$ python3 -q
>>> import numpy as np
>>> np.set_printoptions(precision=1, suppress=True, linewidth=200)
>>> E = np.load("run10.npy")
>>> print(E)
[[-4.  5.  5. -1.  5.]
 [ 0.  1.  1.  2.  2.]
 [ 0.  1.  0.  1.  0.]
 [ 0.  0.  1.  1.  2.]
 [ 0.  1.  0.  0.  2.]]
>>> print(np.trace(E))
0.0
>>> print((E + E.T) / 2)
[[-4.   2.5  2.5 -0.5  2.5]
 [ 2.5  1.   1.   1.   1.5]
 [ 2.5  1.   0.   1.   0. ]
 [-0.5  1.   1.   1.   1. ]
 [ 2.5  1.5  0.   1.   2. ]]
>>> print(np.allclose(E, E.T))
False
>>> print(np.allclose(E @ E.T, E.T @ E))
False
>>> U, sv, vt = np.linalg.svd(E)
>>> evecs = vt[:(sv > 1e-8).sum()]
>>> rng = np.random.default_rng(6637)
>>> vec = E[0] + 3 * E[1] + rng.integers(2) * np.eye(5)[2]
>>> print(vec)
[-4.  8.  9.  5. 11.]
>>> print(np.round(evecs.T @ evecs, 1) + 0)
[[ 0.4 -0.2 -0.4  0.2  0.1]
 [-0.2  0.9 -0.1  0.1  0. ]
 [-0.4 -0.1  0.8  0.1  0.1]
 [ 0.2  0.1  0.1  0.9  0. ]
 [ 0.1  0.   0.1  0.   1. ]]
>>> r = np.linalg.matrix_rank(E)
>>> print(r)
4
>>> ns = np.linalg.svd(E)[2][r:].T
>>> print(ns.shape)
(5, 1)
>>> print(np.round(E @ ns, 1) + 0)
[[0.]
 [0.]
 [0.]
 [0.]
 [0.]]
>>> print(ns[:, 0] / ns[np.abs(ns[:, 0]).round(6).argmax(), 0])
[ 1.   0.3  0.6 -0.3 -0.1]
>>> data = np.load("case7.npy")
>>> print(data)
[[-0.7 -0.7  0. ]
 [ 0.7 -0.7  0. ]
 [ 0.   0.   1. ]]
>>> r0 = np.array([2, 3, -3])
>>> print(np.round(np.array([np.convolve(row, r0, "same") for row in data]), 1) + 0)
[[-3.5  0.   2.1]
 [ 0.7 -4.2  2.1]
 [ 0.   2.   3. ]]
>>> print(np.convolve(data[1], r0))
[ 1.4  0.7 -4.2  2.1  0. ]
>>> print(np.polyval(r0, data[1]))
[ 0.1 -4.1 -3. ]
>>> print((data != 0).astype(int))
[[1 1 0]
 [1 1 0]
 [0 0 1]]
>>> print(np.round(np.linalg.det(data), 1))
1.0
>>> t3 = np.stack([data, -1 * data, data[::-1]])
>>> print(np.einsum("bij,cij->bc", t3, t3))
[[ 3. -3.  1.]
 [-3.  3. -1.]
 [ 1. -1.  3.]]
>>> print(np.linalg.det(t3))
[ 1. -1. -1.]
>>> print(np.linalg.matrix_rank(t3))
[3 3 3]
>>> r0 = np.array([2, 3, -3])
>>> A2 = data + np.outer(r0, np.eye(3)[2])
>>> print(A2)
[[-0.7 -0.7  2. ]
 [ 0.7 -0.7  3. ]
 [ 0.   0.  -2. ]]
>>> U, sv, vt = np.linalg.svd(data, full_matrices=False)
>>> print(vt @ vt.T)
[[1. 0. 0.]
 [0. 1. 0.]
 [0. 0. 1.]]
>>> print(U.shape, sv.shape, vt.shape)
(3, 3) (3,) (3, 3)
>>> print(np.round(U.T @ data @ vt.T, 1) + 0)
[[1. 0. 0.]
 [0. 1. 0.]
 [0. 0. 1.]]
>>> print(sv / sv[0])
[1. 1. 1.]
>>> print(sv)
[1. 1. 1.]
>>> arr = np.array([[-0.2, -2.6, -0.4, 1.4],
...     [0.2, 0.0, 1.0, 2.1],
...     [0.1, 1.6, -1.5, -0.2],
...     [-1.0, 0.0, 0.0, 1.0]])
>>> print(arr)
[[-0.2 -2.6 -0.4  1.4]
 [ 0.2  0.   1.   2.1]
 [ 0.1  1.6 -1.5 -0.2]
 [-1.   0.   0.   1. ]]
>>> r0 = np.array([-1, 3, -1])
>>> print(np.polyval(r0, arr[0]))
[ -1.6 -15.6  -2.4   1.2]
>>> print(np.convolve(arr[0], r0))
[ 0.2  2.  -7.2  0.   4.6 -1.4]
>>> labels = rng.permutation(4)
>>> print(labels)
[1 2 0 3]
>>> A2 = arr[labels][:, labels]
>>> print(np.trace(A2))
-0.7
>>> print(np.diag(A2))
[ 0.  -1.5 -0.2  1. ]
>>> print(np.allclose(A2, arr))
False
>>> A = np.load("test11.npy")
>>> print(A)
[[0 0 0]
 [6 4 4]
 [3 3 3]
 [3 3 3]
 [3 2 0]
 [3 2 0]
 [3 1 1]
 [0 0 0]
 [3 1 1]
 [3 1 1]
 [0 0 0]
 [0 1 3]
 [3 2 4]
 [3 2 0]
 [0 1 3]
 [0 0 0]
 [0 0 0]
 [3 1 1]
 [6 3 1]
 [3 2 4]
 [6 4 4]
 [0 0 0]
 [6 3 1]]
>>> # rows 2 and 3 are equal
>>> D = np.linalg.norm(A[:, None] - A[None], axis=-1)
>>> print((D + 1e9 * np.eye(23)).round(6).argmin(axis=1))
[ 7 20  3  2  5  4  8  0  6  6  0 14 19  4 11  0  0  6 22 12  1  0 18]
>>> print(D[:5, :5])
[[0.  8.2 5.2 5.2 3.6]
 [8.2 0.  3.3 3.3 5.4]
 [5.2 3.3 0.  0.  3.2]
 [5.2 3.3 0.  0.  3.2]
 [3.6 5.4 3.2 3.2 0. ]]
>>> print(D.shape)
(23, 23)
